In [1]: import numpy as np

In [2]: from numpy import linalg as LA

In [3]: np.set_printoptions(precision=2, suppress=True, linewidth=200, legacy="1.25")

In [4]: E = np.load("layer2.npy")

In [5]: E
Out[5]: 
array([[-4,  2,  1,  2,  3, -3,  0,  3],
       [ 2, -4, -2,  1, -3,  0, -3,  2],
       [ 1, -2,  0,  2,  3,  4, -1, -4],
       [ 2,  1,  2, -2, -2,  3, -3,  4],
       [ 3, -3,  3, -2,  0,  0,  3, -1],
       [-3,  0,  4,  3,  0, -4,  0,  1],
       [ 0, -3, -1, -3,  3,  0, -2, -3],
       [ 3,  2, -4,  4, -1,  1, -3, -4]])

In [6]: # symmetric, so the eigenvalues are real

In [7]: def softmax(z):
   ...:     e = np.exp(z - z.max(axis=-1, keepdims=True))
   ...:     return e / e.sum(axis=-1, keepdims=True)
   ...: 

In [8]: np.round(softmax(E[3]), 2) + 0
Out[8]: array([0.08, 0.03, 0.08, 0.  , 0.  , 0.22, 0.  , 0.59])

In [9]: np.round(softmax(10 * E[3]), 2) + 0
Out[9]: array([0., 0., 0., 0., 0., 0., 0., 1.])

In [10]: S = E @ E.T / np.sqrt(8)

In [11]: softmax(S).round(6).argmax(axis=1)
Out[11]: array([0, 1, 2, 3, 4, 5, 6, 7])

In [12]: print(np.round(softmax(S), 2) + 0)
[[1.   0.   0.   0.   0.   0.   0.   0.  ]
 [0.   1.   0.   0.   0.   0.   0.   0.  ]
 [0.   0.   1.   0.   0.   0.   0.   0.  ]
 [0.   0.   0.   1.   0.   0.   0.   0.  ]
 [0.   0.   0.   0.   1.   0.   0.   0.  ]
 [0.01 0.   0.   0.   0.   0.99 0.   0.  ]
 [0.   0.   0.   0.   0.   0.   1.   0.  ]
 [0.   0.   0.   0.   0.   0.   0.   1.  ]]

In [13]: np.round(softmax(S + np.triu(np.full(S.shape, -np.inf), 1)), 2) + 0
Out[13]: 
array([[1.  , 0.  , 0.  , 0.  , 0.  , 0.  , 0.  , 0.  ],
       [0.  , 1.  , 0.  , 0.  , 0.  , 0.  , 0.  , 0.  ],
       [0.  , 0.  , 1.  , 0.  , 0.  , 0.  , 0.  , 0.  ],
       [0.  , 0.  , 0.  , 1.  , 0.  , 0.  , 0.  , 0.  ],
       [0.  , 0.  , 0.  , 0.  , 1.  , 0.  , 0.  , 0.  ],
       [0.01, 0.  , 0.  , 0.  , 0.  , 0.99, 0.  , 0.  ],
       [0.  , 0.  , 0.  , 0.  , 0.  , 0.  , 1.  , 0.  ],
       [0.  , 0.  , 0.  , 0.  , 0.  , 0.  , 0.  , 1.  ]])
